% ipython --no-banner

In [1]: import numpy as np

In [2]: from numpy import linalg as LA

In [3]: np.set_printoptions(precision=4, suppress=True, linewidth=200, floatmode="fixed")

In [4]: def rd(a):
   ...:     return np.round(a, 4) + 0
   ...: 

In [5]: data = np.loadtxt("data.csv", delimiter=",")

In [6]: data
Out[6]: 
array([[ 3.0000,  2.0000,  3.0000,  0.0000,  0.0000],
       [ 2.0000,  1.0000,  3.0000,  1.0000,  0.0000],
       [ 1.0000,  0.0000,  0.0000,  1.0000,  0.0000],
       [ 0.0000,  0.0000,  2.0000,  3.0000,  3.0000],
       [-3.0000, -1.0000, -6.0000, -3.0000,  0.0000]])

In [7]: x = np.array([-9, 9, 5, 7, 2])

In [8]: h = np.maximum(data @ x, 0)

In [9]: print(data.T @ h)
[ 44.0000  25.0000 131.0000 124.0000 111.0000]

In [10]: np.maximum(data @ x, 0) - np.maximum(-data @ x, 0)
Out[10]: array([  6.0000,  13.0000,  -2.0000,  37.0000, -33.0000])

In [11]: rd(np.tanh(data @ x))
Out[11]: array([ 1.0000,  1.0000, -0.9640,  1.0000, -1.0000])

In [12]: rd(np.trace(LA.pinv(data) @ data))
Out[12]: np.float64(4.0)

In [13]: np.unique(data.round(6), axis=0).shape
Out[13]: (5, 5)

In [14]: A = np.array([[3, 8, 2, 7, 9, 1, 2, 8, 2, 0, 9, 2],
    ...:     [4, 6, 0, 3, 1, 3, 3, 5, 9, 5, 2, 4],
    ...:     [0, 0, 6, 5, 3, 3, 4, 4, 5, 5, 5, 3],
    ...:     [5, 1, 7, 3, 7, 6, 1, 8, 5, 5, 5, 6],
    ...:     [5, 6, 3, 8, 8, 3, 4, 3, 5, 3, 5, 1],
    ...:     [4, 4, 2, 3, 5, 3, 1, 9, 3, 2, 5, 2],
    ...:     [0, 0, 1, 4, 6, 1, 3, 3, 3, 6, 9, 5],
    ...:     [9, 5, 2, 2, 1, 0, 4, 4, 7, 6, 5, 5],
    ...:     [4, 7, 1, 9, 3, 7, 2, 4, 5, 3, 8, 8],
    ...:     [9, 6, 9, 3, 8, 4, 8, 7, 7, 2, 1, 7]])

In [15]: A[-1] = A[0] + -3 * A[1]

In [16]: A
Out[16]: 
array([[  3,   8,   2,   7,   9,   1,   2,   8,   2,   0,   9,   2],
       [  4,   6,   0,   3,   1,   3,   3,   5,   9,   5,   2,   4],
       [  0,   0,   6,   5,   3,   3,   4,   4,   5,   5,   5,   3],
       [  5,   1,   7,   3,   7,   6,   1,   8,   5,   5,   5,   6],
       [  5,   6,   3,   8,   8,   3,   4,   3,   5,   3,   5,   1],
       [  4,   4,   2,   3,   5,   3,   1,   9,   3,   2,   5,   2],
       [  0,   0,   1,   4,   6,   1,   3,   3,   3,   6,   9,   5],
       [  9,   5,   2,   2,   1,   0,   4,   4,   7,   6,   5,   5],
       [  4,   7,   1,   9,   3,   7,   2,   4,   5,   3,   8,   8],
       [ -9, -10,   2,  -2,   6,  -8,  -7,  -7, -25, -15,   3, -10]])

In [17]: # null space of dimension 3

In [18]: U, sigma, VT = LA.svd(A)

In [19]: vecs = VT[:(sigma > 1e-8).sum()]

In [20]: rng = np.random.default_rng(765)

In [21]: x = A[2] + 2 * A[6] + rng.integers(2) * np.eye(12)[8]

In [22]: x
Out[22]: array([ 0.0000,  0.0000,  8.0000, 13.0000, 15.0000,  5.0000, 10.0000, 10.0000, 12.0000, 17.0000, 23.0000, 13.0000])

In [23]: rd(np.diag(vecs.T @ vecs))
Out[23]: array([0.9701, 0.7210, 0.9507, 0.6463, 0.9808, 0.7797, 0.3585, 0.9242, 0.6431, 0.5355, 0.7015, 0.7886])

In [24]: LA.matrix_rank(np.vstack([A, x]))
Out[24]: np.int64(10)

In [25]: x = np.array([0, 1, 1, -9, 2, -1, 6, 0, -3, 5, -6, -9])

In [26]: (A @ x).argmax()
Out[26]: np.int64(9)

In [27]: print(A @ np.ones(12))
[ 53.0000  45.0000  43.0000  59.0000  54.0000  43.0000  41.0000  50.0000  61.0000 -82.0000]

In [28]: print(A * x)
[[  0   8   2 -63  18  -1  12   0  -6   0 -54 -18]
 [  0   6   0 -27   2  -3  18   0 -27  25 -12 -36]
 [  0   0   6 -45   6  -3  24   0 -15  25 -30 -27]
 [  0   1   7 -27  14  -6   6   0 -15  25 -30 -54]
 [  0   6   3 -72  16  -3  24   0 -15  15 -30  -9]
 [  0   4   2 -27  10  -3   6   0  -9  10 -30 -18]
 [  0   0   1 -36  12  -1  18   0  -9  30 -54 -45]
 [  0   5   2 -18   2   0  24   0 -21  30 -30 -45]
 [  0   7   1 -81   6  -7  12   0 -15  15 -48 -72]
 [  0 -10   2  18  12   8 -42   0  75 -75 -18  90]]

In [29]: A @ (2 * x)
Out[29]: array([-204, -108, -118, -158, -130, -110, -168, -102, -364,  120])

In [30]: np.sign((A @ x).round(6))
Out[30]: array([-1, -1, -1, -1, -1, -1, -1, -1, -1,  1])

In [31]: W0 = np.load("mat.npy")

In [32]: W0
Out[32]: 
array([[10,  3, -8, -5, -6],
       [ 3,  9, -6, -6, -9],
       [-8, -6,  8,  6,  8],
       [-5, -6,  6,  5,  7],
       [-6, -9,  8,  7, 10]])

In [33]: U, sigma, VT = LA.svd(W0)

In [34]: rd(sigma)
Out[34]: array([34.4164,  7.5836,  0.0000,  0.0000,  0.0000])

In [35]: M2 = U[:, :2] @ np.diag(sigma[:2]) @ VT[:2]

In [36]: rd(np.abs(W0 - M2).max())
Out[36]: np.float64(0.0)

In [37]: rd(M2)
Out[37]: 
array([[10.0000,  3.0000, -8.0000, -5.0000, -6.0000],
       [ 3.0000,  9.0000, -6.0000, -6.0000, -9.0000],
       [-8.0000, -6.0000,  8.0000,  6.0000,  8.0000],
       [-5.0000, -6.0000,  6.0000,  5.0000,  7.0000],
       [-6.0000, -9.0000,  8.0000,  7.0000, 10.0000]])

In [38]: LA.matrix_rank(W0, rtol=0.05)
Out[38]: np.int64(2)

In [39]: r0, r1 = M2[0], M2[3]

In [40]: rd(r0 @ r1)
Out[40]: np.float64(-183.0)

In [41]: rd(r0 @ r0)
Out[41]: np.float64(234.0)

In [42]: p = (r0 @ r1) / (r0 @ r0) * r0

In [43]: rd(r1 - p)
Out[43]: array([ 2.8205, -3.6538, -0.2564,  1.0897,  2.3077])

In [44]: LA.matrix_rank(np.outer(r0, r1))
Out[44]: np.int64(1)

In [45]: rd(np.outer(r0, r1))
Out[45]: 
array([[-50.0000, -60.0000,  60.0000,  50.0000,  70.0000],
       [-15.0000, -18.0000,  18.0000,  15.0000,  21.0000],
       [ 40.0000,  48.0000, -48.0000, -40.0000, -56.0000],
       [ 25.0000,  30.0000, -30.0000, -25.0000, -35.0000],
       [ 30.0000,  36.0000, -36.0000, -30.0000, -42.0000]])

In [46]: print(rd(LA.norm(r0 + r1) ** 2 + LA.norm(r0 - r1) ** 2))
810.0

In [47]: LA.cond(W0) > 100
Out[47]: np.True_

In [48]: rd(LA.norm(W0, 2) / LA.norm(W0))
Out[48]: np.float64(0.9766)

In [49]: np.argsort(-LA.norm(W0, axis=0).round(6), kind="stable")[:3]
Out[49]: array([4, 2, 1])

In [50]: J = np.load("w.npy")

In [51]: J
Out[51]: 
array([[0, 0, 1, 2, 0, 2, 1, 2],
       [2, 0, 0, 1, 2, 0, 2, 1],
       [1, 2, 0, 0, 1, 2, 0, 2],
       [2, 1, 2, 0, 0, 1, 2, 0],
       [0, 2, 1, 2, 0, 0, 1, 2],
       [2, 0, 2, 1, 2, 0, 0, 1],
       [1, 2, 0, 2, 1, 2, 0, 0],
       [0, 1, 2, 0, 2, 1, 2, 0]])

In [52]: M2 = LA.inv(J)

In [53]: rd(M2)
Out[53]: 
array([[-0.0781,  0.1094,  0.0469,  0.2344, -0.0781,  0.1094,  0.0469, -0.2656],
       [-0.2656, -0.0781,  0.1094,  0.0469,  0.2344, -0.0781,  0.1094,  0.0469],
       [ 0.0469, -0.2656, -0.0781,  0.1094,  0.0469,  0.2344, -0.0781,  0.1094],
       [ 0.1094,  0.0469, -0.2656, -0.0781,  0.1094,  0.0469,  0.2344, -0.0781],
       [-0.0781,  0.1094,  0.0469, -0.2656, -0.0781,  0.1094,  0.0469,  0.2344],
       [ 0.2344, -0.0781,  0.1094,  0.0469, -0.2656, -0.0781,  0.1094,  0.0469],
       [ 0.0469,  0.2344, -0.0781,  0.1094,  0.0469, -0.2656, -0.0781,  0.1094],
       [ 0.1094,  0.0469,  0.2344, -0.0781,  0.1094,  0.0469, -0.2656, -0.0781]])

In [54]: rd(LA.det(J) * M2)
Out[54]: 
array([[ 320.0000, -448.0000, -192.0000, -960.0000,  320.0000, -448.0000, -192.0000, 1088.0000],
       [1088.0000,  320.0000, -448.0000, -192.0000, -960.0000,  320.0000, -448.0000, -192.0000],
       [-192.0000, 1088.0000,  320.0000, -448.0000, -192.0000, -960.0000,  320.0000, -448.0000],
       [-448.0000, -192.0000, 1088.0000,  320.0000, -448.0000, -192.0000, -960.0000,  320.0000],
       [ 320.0000, -448.0000, -192.0000, 1088.0000,  320.0000, -448.0000, -192.0000, -960.0000],
       [-960.0000,  320.0000, -448.0000, -192.0000, 1088.0000,  320.0000, -448.0000, -192.0000],
       [-192.0000, -960.0000,  320.0000, -448.0000, -192.0000, 1088.0000,  320.0000, -448.0000],
       [-448.0000, -192.0000, -960.0000,  320.0000, -448.0000, -192.0000, 1088.0000,  320.0000]])

In [55]: print(rd(LA.cond(J)))
4.0

In [56]: print(rd(J @ M2))
[[1.0000 0.0000 0.0000 0.0000 0.0000 0.0000 0.0000 0.0000]
 [0.0000 1.0000 0.0000 0.0000 0.0000 0.0000 0.0000 0.0000]
 [0.0000 0.0000 1.0000 0.0000 0.0000 0.0000 0.0000 0.0000]
 [0.0000 0.0000 0.0000 1.0000 0.0000 0.0000 0.0000 0.0000]
 [0.0000 0.0000 0.0000 0.0000 1.0000 0.0000 0.0000 0.0000]
 [0.0000 0.0000 0.0000 0.0000 0.0000 1.0000 0.0000 0.0000]
 [0.0000 0.0000 0.0000 0.0000 0.0000 0.0000 1.0000 0.0000]
 [0.0000 0.0000 0.0000 0.0000 0.0000 0.0000 0.0000 1.0000]]

In [57]: print(J @ np.ones(8))
[8.0000 8.0000 8.0000 8.0000 8.0000 8.0000 8.0000 8.0000]

In [58]: J @ (-1.0) ** np.arange(8)
Out[58]: array([-4.0000,  4.0000, -4.0000,  4.0000, -4.0000,  4.0000, -4.0000,  4.0000])

In [59]: rd(np.fft.fft(J[0]))
Out[59]: array([ 8.0000+0.0000j, -1.4142+1.4142j, -2.0000+2.0000j,  1.4142+1.4142j, -4.0000+0.0000j,  1.4142-1.4142j, -2.0000-2.0000j, -1.4142-1.4142j])

In [60]: T = np.stack([J, 5 * J, J[::-1]])

In [61]: np.einsum("bij,cij->bc", T, T)
Out[61]: 
array([[ 112,  560,   48],
       [ 560, 2800,  240],
       [  48,  240,  112]])

In [62]: LA.matrix_rank(T)
Out[62]: array([8, 8, 8])

In [63]: LA.matrix_rank(T.reshape(3, -1))
Out[63]: np.int64(2)

In [64]: T.shape
Out[64]: (3, 8, 8)

In [65]: X = np.loadtxt("layer19.csv", delimiter=",")

In [66]: X
Out[66]: 
array([[-0.2000,  0.2000,  0.5000, -2.3000],
       [ 0.0000,  1.1000,  0.3000,  0.2000],
       [ 1.5000,  2.7000, -0.3000, -4.8000],
       [-1.3000, -0.9000, -0.5000, -1.4000],
       [ 0.8000, -0.6000, -0.9000,  1.1000],
       [ 2.1000, -0.6000, -0.2000, -1.1000],
       [ 1.5000, -1.1000,  0.4000,  1.1000],
       [ 0.3000,  0.7000, -0.2000,  1.4000],
       [-0.8000,  1.7000,  0.3000, -0.4000],
       [ 0.8000, -0.2000,  1.1000,  0.9000],
       [-1.7000,  0.6000, -0.5000,  0.4000],
       [-0.2000, -1.2000, -0.5000,  0.5000],
       [-0.1000, -0.7000, -1.1000,  1.6000],
       [-1.4000, -1.2000, -0.8000,  1.3000],
       [ 1.5000,  0.0000,  0.7000,  0.7000],
       [-0.5000, -1.2000, -0.7000, -0.5000],
       [ 0.4000,  0.5000, -0.1000,  1.3000],
       [ 1.2000, -0.5000, -0.6000,  1.3000],
       [ 0.5000, -1.3000, -1.0000,  1.2000],
       [ 0.4000, -1.2000, -0.3000,  1.3000],
       [ 0.4000, -0.2000,  0.4000,  0.2000],
       [ 1.1000,  0.5000,  0.0000, -0.4000]])

In [67]: Xs = X - X.mean(axis=0)

In [68]: vecs = LA.svd(Xs)[2][:1]

In [69]: M2 = Xs - Xs @ vecs.T @ vecs

In [70]: rd(LA.norm(M2) / LA.norm(Xs))
Out[70]: np.float64(0.6441)

In [71]: LA.norm(M2, axis=1).round(6).argmax()
Out[71]: np.int64(3)

In [72]: rd((Xs @ vecs.T).std(axis=0))
Out[72]: array([1.6365])

In [73]: arr = np.load("m.npy")

In [74]: arr
Out[74]: 
array([[ 0.0000,  0.0000, -2.0000, -2.0000, -1.0000,  0.0000,  2.0000, -2.0000],
       [ 0.0000,  0.0000,  1.0000,  1.0000,  3.0000,  0.0000,  2.0000,  1.0000],
       [-2.0000,  1.0000,  0.0000,  0.0000,  0.0000,  0.0000,  0.0000,  0.0000],
       [-2.0000,  1.0000,  0.0000,  0.0000,  0.0000,  0.0000,  0.0000,  0.0000],
       [-1.0000,  3.0000,  0.0000,  0.0000,  0.0000,  0.0000,  0.0000,  0.0000],
       [ 0.0000,  0.0000,  0.0000,  0.0000,  0.0000,  0.0000,  0.0000,  0.0000],
       [ 2.0000,  2.0000,  0.0000,  0.0000,  0.0000,  0.0000,  0.0000,  0.0000],
       [-2.0000,  1.0000,  0.0000,  0.0000,  0.0000,  0.0000,  0.0000,  0.0000]])

In [75]: U, sigma, VT = LA.svd(arr)

In [76]: print(rd(sigma))
[4.6395 4.6395 3.3875 3.3875 0.0000 0.0000 0.0000 0.0000]

In [77]: np.argmax(sigma[:-1] / (sigma[1:] + 1e-6)) + 1
Out[77]: np.int64(4)

In [78]: M2 = U[:, :4] @ np.diag(sigma[:4]) @ VT[:4]

In [79]: rd(np.abs(arr - M2).max())
Out[79]: np.float64(0.0)

In [80]: vals, vecs = LA.eigh(arr)

In [81]: x = np.array([3, 3, 1, 0, 1, 0, 3, 1])

In [82]: x @ arr @ x
Out[82]: np.float64(72.0)

In [83]: (np.sign(vecs[:, -1].round(6)) == np.sign(vecs[0, -1].round(6))).astype(int)
Out[83]: array([1, 0, 0, 0, 0, 0, 1, 0])

In [84]: np.abs(arr).sum(axis=1).max(), rd(np.abs(vals).max())
Out[84]: (np.float64(9.0), np.float64(4.6395))

In [85]: rd(LA.eigvalsh(arr[1:, 1:]))
Out[85]: array([-4.0000,  0.0000,  0.0000,  0.0000,  0.0000,  0.0000,  4.0000])

In [86]: rd(vecs * np.maximum(vals, 0) @ vecs.T)
Out[86]: 
array([[ 2.0379, -0.3114, -1.0000, -1.0000, -0.5000,  0.0000,  1.0000, -1.0000],
       [-0.3114,  1.9756,  0.5000,  0.5000,  1.5000,  0.0000,  1.0000,  0.5000],
       [-1.0000,  0.5000,  0.5532,  0.5532,  0.5017,  0.0000, -0.2831,  0.5532],
       [-1.0000,  0.5000,  0.5532,  0.5532,  0.5017,  0.0000, -0.2831,  0.5532],
       [-0.5000,  1.5000,  0.5017,  0.5017,  1.1738,  0.0000,  0.6059,  0.5017],
       [ 0.0000,  0.0000,  0.0000,  0.0000,  0.0000,  0.0000,  0.0000,  0.0000],
       [ 1.0000,  1.0000, -0.2831, -0.2831,  0.6059,  0.0000,  1.1800, -0.2831],
       [-1.0000,  0.5000,  0.5532,  0.5532,  0.5017,  0.0000, -0.2831,  0.5532]])

In [87]: K = np.loadtxt("block8.csv", delimiter=",")

In [88]: K
Out[88]: 
array([[-1.0000,  0.0000,  0.0000,  0.0000,  0.0000,  0.0000],
       [ 0.0000, -1.0000,  0.0000,  0.0000,  0.0000,  0.0000],
       [ 0.0000,  0.0000,  8.0000,  6.0000, -3.0000,  9.0000],
       [ 0.0000,  0.0000,  6.0000,  3.0000, -2.0000,  6.0000],
       [ 0.0000,  0.0000, -3.0000, -2.0000,  0.0000, -3.0000],
       [ 0.0000,  0.0000,  9.0000,  6.0000, -3.0000,  8.0000]])

In [89]: # symmetric, so the eigenvalues are real

In [90]: rd(LA.eigvalsh(K).min())
Out[90]: np.float64(-1.0)

In [91]: [round(float(LA.det(K[:i, :i])), 2) + 0 for i in range(1, 7)]
Out[91]: [-1.0, 1.0, 8.0, -12.0, 13.0, -22.0]
